% python3 -q
>>> import numpy as np
>>> np.set_printoptions(suppress=True, linewidth=160)
>>> def rd(a):
...     return np.round(a, 2) + 0
... 
>>> Y = np.array([[-2, 3], [-3, -2]])
>>> C = np.array([[5, 1], [9, 7]])
>>> data = np.block([[Y, np.array([[2, 2], [2, 2]])], [np.zeros((2, 2)), C]])
>>> print(data)
[[-2.  3.  2.  2.]
 [-3. -2.  2.  2.]
 [ 0.  0.  5.  1.]
 [ 0.  0.  9.  7.]]
>>> print(rd(np.linalg.norm(data, axis=0)))
[ 3.61  3.61 10.68  7.62]
>>> print(rd(np.linalg.norm(data, "nuc")))
22.16
>>> print(rd(np.linalg.norm(data[1], 1)), rd(np.linalg.norm(data[1], np.inf)))
9.0 3.0
>>> print(rd(np.linalg.norm(data[1] - data[2])))
4.8
>>> print(data[1] @ data[2])
12.0
>>> print(rd(np.linalg.norm(data, axis=1)))
[ 4.58  4.58  5.1  11.4 ]
>>> print(rd(np.linalg.norm(data, 1)), rd(np.linalg.norm(data, np.inf)))
18.0 16.0
>>> P = np.triu(np.array([[1, 0, -1, 0], [0, 1, 2, 2], [-1, -1, -1, 1], [-1, 0, 2, -2]]), 1) + np.eye(4)
>>> Y = P @ data @ np.linalg.inv(P)
>>> print(np.trace(Y), np.trace(data))
8.0 8.0
>>> print(np.linalg.matrix_rank(Y))
4
>>> print(P @ data - data @ P)
[[  0.   0. -13.  -9.]
 [  0.   0.  29.  18.]
 [  0.   0.   9.   2.]
 [  0.   0.   0.  -9.]]
>>> x = np.array([0, -3, -4, 9])
>>> target = data @ x
>>> print(target)
[  1.  16. -11.  27.]
>>> print(rd(np.linalg.solve(data.T, data[0])))
[1. 0. 0. 0.]
>>> print(rd(np.linalg.solve(data, target)))
[ 0. -3. -4.  9.]
>>> rng = np.random.default_rng(810573)
>>> lab = rng.permutation(4)
>>> print(lab)
[0 3 2 1]
>>> Y = data[lab][:, lab]
>>> print(Y)
[[-2.  2.  2.  3.]
 [ 0.  7.  9.  0.]
 [ 0.  1.  5.  0.]
 [-3.  2.  2. -2.]]
>>> print(np.diag(Y))
[-2.  7.  5. -2.]
>>> print(np.trace(Y))
8.0
>>> print(rd(np.sort(np.abs(np.linalg.eigvals(Y)))))
[2.84 3.61 3.61 9.16]
>>> print(np.allclose(Y, data))
False
>>> ang = rng.uniform(0, 2 * np.pi, 14)
>>> O, _ = np.linalg.qr(np.array([[2.5, 0.6], [-1.0, 0.3], [-1.1, -0.6]]))
>>> W0 = 10 * np.c_[np.cos(ang), np.sin(ang)] @ O.T
>>> print(rd(W0))
[[ 0.95 -8.73  4.78]
 [-7.23  6.88  0.7 ]
 [ 0.21  8.42 -5.39]
 [-7.34 -2.19  6.42]
 [ 8.58 -3.62 -3.66]
 [-6.45 -3.65  6.71]
 [ 3.54 -8.84  3.06]
 [ 8.18  0.17 -5.75]
 [-7.96 -0.84  6.  ]
 [-6.06  7.92 -0.75]
 [-5.94 -4.33  6.78]
 [ 8.37 -0.51 -5.45]
 [ 6.97 -7.16 -0.35]
 [ 1.24 -8.79  4.61]]
>>> lab = W0[:, 1] > np.median(W0[:, 1])
>>> r0 = W0[lab].mean(axis=0) - W0[~lab].mean(axis=0)
>>> print(lab.astype(int))
[0 1 1 1 0 0 0 1 1 1 0 1 0 0]
>>> print(np.argsort(-np.abs(r0).round(6), kind="stable"))
[1 2 0]
>>> print(rd((((W0 - W0.mean(axis=0)) @ r0 > 0) == lab).mean()))
0.93
>>> print(rd(r0))
[-2.96  9.28 -3.74]
>>> C = W0[[0, 10]].astype(float)
>>> for _ in range(6):
...     lab = np.linalg.norm(W0[:, None] - C, axis=-1).argmin(axis=1)
...     C = np.array([W0[lab == j].mean(axis=0) for j in range(2)])
... 
>>> print(lab)
[0 1 1 1 0 1 0 0 1 1 1 0 0 0]
>>> print(np.abs(C[1] - C[0]).argmax())
0
>>> print(np.bincount(lab))
[7 7]
>>> Xc = W0 - W0.mean(axis=0)
>>> V = np.linalg.svd(Xc)[2][:2]
>>> Y = Xc - Xc @ V.T @ V
>>> print(rd(Y.std(axis=0)))
[0. 0. 0.]
>>> print(np.linalg.norm(Y, axis=1).round(6).argmax())
0
>>> print(rd(np.cov(Xc @ V.T, rowvar=False)))
[[57.53  0.  ]
 [ 0.   44.88]]
>>> print(rd((Xc @ V.T).std(axis=0)))
[7.31 6.46]
>>> Uu, s, Vt = np.linalg.svd(W0)
>>> print(np.argmax(s[:-1] / (s[1:] + 1e-6)) + 1)
2
>>> print(rd(s))
[27.41 25.46  0.  ]
>>> Y = Uu[:, :2] @ np.diag(s[:2]) @ Vt[:2]
>>> print(rd(np.linalg.norm(W0 - Y) / np.linalg.norm(W0)))
0.0
>>> print(rd(np.linalg.norm(W0 - Y, 2)), rd(s[2]))
0.0 0.0
>>> print(rd(np.abs(W0 - Y).max()))
0.0
>>> Uu, s, Vt = np.linalg.svd(W0)
>>> V = Vt[:(s > 1e-8).sum()]
>>> x = W0[13] + 3 * W0[12] + rng.integers(2) * np.eye(3)[0]
>>> print(rd(x))
[ 22.17 -30.26   3.56]
>>> print(np.linalg.matrix_rank(np.vstack([W0, x])))
2
>>> print(rd(V.T @ V))
[[ 0.75 -0.23 -0.37]
 [-0.23  0.79 -0.33]
 [-0.37 -0.33  0.46]]
>>> print(rd(np.diag(V.T @ V)))
[0.75 0.79 0.46]
>>> E = np.loadtxt("arr.csv", delimiter=",")
>>> print(rd(E))
[[ 4.71  0.37 -2.17]
 [ 1.05  0.8  -0.13]
 [-0.61  0.98  0.79]
 [-0.96  1.    0.98]
 [-1.    1.    1.  ]
 [-0.52  0.43  0.47]
 [-0.37  0.32  0.34]
 [-0.3   0.27  0.28]
 [ 0.52 -1.07 -0.79]
 [-1.18 -3.12 -0.97]
 [-3.03 -4.09 -0.53]
 [-3.05 -4.1  -0.52]
 [-4.03 -4.52 -0.24]
 [-7.25 -5.66  0.79]]
>>> Uu, s, Vt = np.linalg.svd(E)
>>> V = Vt[:(s > 1e-8).sum()]
>>> x = E[2] + 5 * E[1] + rng.integers(2) * np.eye(3)[1]
>>> print(rd(x))
[4.67 5.99 0.16]
>>> print(rd(V.T @ V))
[[ 0.83  0.17 -0.33]
 [ 0.17  0.83  0.33]
 [-0.33  0.33  0.33]]
>>> print(rd(np.diag(V.T @ V)))
[0.83 0.83 0.33]
>>> print(rd(np.linalg.norm(x - V.T @ V @ x)))
0.41
>>> feats = np.loadtxt("layer11.csv", delimiter=",")
>>> print(rd(feats))
[[0.2  0.2  0.6 ]
 [0.   0.8  0.2 ]
 [0.33 0.33 0.33]]
>>> print(feats @ np.ones(3))
[1. 1. 1.]
>>> print(rd(np.linalg.matrix_power(feats, 2)))
[[0.24 0.4  0.36]
 [0.07 0.71 0.23]
 [0.18 0.44 0.38]]
>>> p = np.eye(3)[1]
>>> for _ in range(3):
...     p = p @ feats
...     print(p.round(2))
... 
[0.  0.8 0.2]
[0.07 0.71 0.23]
[0.09 0.65 0.26]
>>> Uu, s, Vt = np.linalg.svd(E)
>>> print(np.argmax(s[:-1] / (s[1:] + 1e-6)) + 1)
2
>>> Y = Uu[:, :2] @ np.diag(s[:2]) @ Vt[:2]
>>> print(np.linalg.matrix_rank(E, rtol=0.05))
2
>>> print(rd(Y))
[[ 4.71  0.37 -2.17]
 [ 1.05  0.8  -0.13]
 [-0.61  0.98  0.79]
 [-0.96  1.    0.98]
 [-1.    1.    1.  ]
 [-0.52  0.43  0.47]
 [-0.37  0.32  0.34]
 [-0.3   0.27  0.28]
 [ 0.52 -1.07 -0.79]
 [-1.18 -3.12 -0.97]
 [-3.03 -4.09 -0.53]
 [-3.05 -4.1  -0.52]
 [-4.03 -4.52 -0.24]
 [-7.25 -5.66  0.79]]
>>> Y = np.linalg.invert(feats)
Traceback (most recent call last):
  File "<python-input-89>", line 1, in <module>
    Y = np.linalg.invert(feats)
        ^^^^^^^^^^^^^^^^
AttributeError: module 'numpy.linalg' has no attribute 'invert'
>>> Y = np.linalg.inv(feats)
>>> print(rd(np.linalg.slogdet(feats)[0]))
-1.0
>>> print(rd(np.linalg.det(feats) * Y))
[[ 0.2   0.13 -0.44]
 [ 0.07 -0.13 -0.04]
 [-0.27  0.    0.16]]
>>> print(rd(Y))
[[-1.87 -1.25  4.12]
 [-0.62  1.25  0.38]
 [ 2.5   0.   -1.5 ]]
>>> print(rd(feats @ Y))
[[1. 0. 0.]
 [0. 1. 0.]
 [0. 0. 1.]]
>>> print((np.abs(Y) > 1e-9).astype(int))
[[1 1 1]
 [1 1 1]
 [1 0 1]]
>>> print(rd(np.linalg.cond(feats)))
5.66
>>> Y = feats / np.linalg.norm(feats, axis=1, keepdims=True)
>>> C2 = Y @ Y.T
>>> print(rd(C2))
[[1.   0.51 0.87]
 [0.51 1.   0.7 ]
 [0.87 0.7  1.  ]]
>>> print(np.argwhere(np.triu(np.abs(C2) > 0.95, 1)))
[]
>>> print(rd(C2[2]))
[0.87 0.7  1.  ]
>>> evals, V = np.linalg.eig(feats)
>>> print(rd(np.prod(evals)))
-0.11
>>> print(rd(evals))
[-0.2   0.53  1.  ]
>>> print(rd(np.sort(np.linalg.eigvals(feats.T))))
[-0.2   0.53  1.  ]
>>> F = np.loadtxt("run18.csv", delimiter=",")
>>> print(F)
[[ 5. -2.  0.  0.]
 [-2.  2. -2.  0.]
 [ 0. -2.  2. -2.]
 [ 0.  0. -2.  5.]]
>>> Y = F / np.sqrt((F ** 2).mean(axis=1, keepdims=True))
>>> print(F - F.mean(axis=1, keepdims=True))
[[ 4.25 -2.75 -0.75 -0.75]
 [-1.5   2.5  -1.5   0.5 ]
 [ 0.5  -1.5   2.5  -1.5 ]
 [-0.75 -0.75 -2.75  4.25]]
>>> print(np.linalg.matrix_rank(F - F.mean(axis=1, keepdims=True)))
3
>>> evals, V = np.linalg.eigh(F)
>>> x = np.array([2, 0, 5, -1])
>>> print(x @ F @ x)
95.0
>>> print(rd(V * np.maximum(evals, 0) @ V.T))
[[ 5.04 -1.89  0.11  0.04]
 [-1.89  2.31 -1.69  0.11]
 [ 0.11 -1.69  2.31 -1.89]
 [ 0.04  0.11 -1.89  5.04]]
>>> print(np.abs(F).sum(axis=1).max(), rd(np.abs(evals).max()))
7.0 6.56
>>> print(rd(V * np.abs(evals) @ V.T))
[[ 5.08 -1.78  0.22  0.08]
 [-1.78  2.62 -1.38  0.22]
 [ 0.22 -1.38  2.62 -1.78]
 [ 0.08  0.22 -1.78  5.08]]
>>> x = np.array([3, 3, 1, 1])
>>> h1 = np.maximum(F @ x, 0)
>>> print(h1)
[9. 0. 0. 3.]
>>> print(F.T @ h1)
[ 45. -18.  -6.  15.]
>>> print(F * (h1 > 1e-9)[:, None])
[[ 5. -2.  0.  0.]
 [-0.  0. -0.  0.]
 [ 0. -0.  0. -0.]
 [ 0.  0. -2.  5.]]
>>> evals, V = np.linalg.eig(F)
>>> print(rd(np.sort(np.linalg.eigvals(F @ F))))
[ 0.49  5.95 32.51 43.05]
>>> print(rd(F @ V[:, 0] - evals[0] * V[:, 0]))
[0. 0. 0. 0.]
>>> print(rd(np.sort(np.linalg.eigvals(np.linalg.inv(F)))))
[-1.43  0.15  0.18  0.41]
>>> print(rd(evals))
[-0.7   2.44  6.56  5.7 ]
>>> print([round(float(np.linalg.det(F[:i, :i])), 2) + 0 for i in range(1, 5)])
[5.0, 6.0, -8.0, -64.0]
>>> print(rd(np.linalg.eigvalsh(F).min()))
-0.7
>>> arr = np.load("w.npy")
>>> print(arr)
[[ 1 -5 -3]
 [-3  1 -5]
 [ 1 -5 -2]]
>>> ang = np.radians(90)
>>> Rm = np.eye(3)
>>> Rm[1, 1] = Rm[0, 0] = np.cos(ang)
>>> Rm[1, 0], Rm[0, 1] = -np.sin(ang), np.sin(ang)
>>> print(rd(Rm))
[[ 0.  1.  0.]
 [-1.  0.  0.]
 [ 0.  0.  1.]]
>>> Y = arr @ Rm.T
>>> print(np.allclose(np.linalg.norm(arr, axis=1), np.linalg.norm(Y, axis=1)))
True
>>> blk = np.stack([arr, 4 * arr, arr[::-1]])
>>> print(np.linalg.matrix_rank(blk))
[3 3 3]
>>> print(blk.sum(axis=0))
[[  6 -30 -17]
 [-18   6 -30]
 [  6 -30 -13]]
>>> print(np.linalg.matrix_rank(blk.reshape(3, -1)))
2
>>> print(blk.shape)
(3, 3, 3)
>>> x = np.array([-5, -1, -8])
>>> target = arr @ x
>>> print(target)
[24 54 16]
>>> print(rd(np.linalg.solve(arr, arr[:, 2])))
[0. 0. 1.]
